$ python3 -q
>>> import numpy as np
>>> import numpy.linalg as la
>>> np.set_printoptions(precision=2, suppress=True, linewidth=200)
>>> J = np.load("arr.npy")
>>> J
array([[ 6.28,  5.82,  5.13, -0.53],
       [-2.81,  1.84,  8.82, -3.32],
       [ 8.3 ,  5.37,  0.99,  1.15],
       [ 8.54,  4.4 , -1.81,  2.09],
       [ 8.09,  3.22, -4.09,  2.74],
       [-2.26, -4.66, -8.26,  2.24],
       [ 8.07,  5.56,  1.78,  0.86],
       [-3.86,  1.08,  8.5 , -3.41],
       [-3.15, -5.02, -7.82,  1.94],
       [ 7.28,  5.82,  3.62,  0.13],
       [ 2.99, -1.71, -8.77,  3.34],
       [-3.44, -5.12, -7.65,  1.84],
       [-8.25, -5.42, -1.19, -1.08],
       [-4.93, -5.58, -6.56,  1.22],
       [-6.25, -0.96,  6.99, -3.34]])
>>> # null space of dimension 2
>>> rank = la.matrix_rank(J)
>>> rank
np.int64(2)
>>> N = la.svd(J)[2][rank:].T
>>> [int(la.matrix_rank(J[:i])) for i in range(1, len(J) + 1)]
[1, 2, 2, 2, 2, 2, 2, 2, 2, 2, 2, 2, 2, 2, 2]
>>> [int(la.matrix_rank(np.delete(J, i, axis=0))) for i in range(15)]
[2, 2, 2, 2, 2, 2, 2, 2, 2, 2, 2, 2, 2, 2, 2]
>>> [int(la.matrix_rank(J[:, :j + 1])) for j in range(4)]
[1, 2, 2, 2]
>>> np.allclose(J @ N, 0)
True
>>> x0 = np.array([4, 4, 0, 1])
>>> J @ np.eye(4)[0]
array([ 6.28, -2.81,  8.3 ,  8.54,  8.09, -2.26,  8.07, -3.86, -3.15,  7.28,  2.99, -3.44, -8.25, -4.93, -6.25])
>>> la.norm(J @ x0) <= la.norm(J, 2) * la.norm(x0) + 1e-9
np.True_
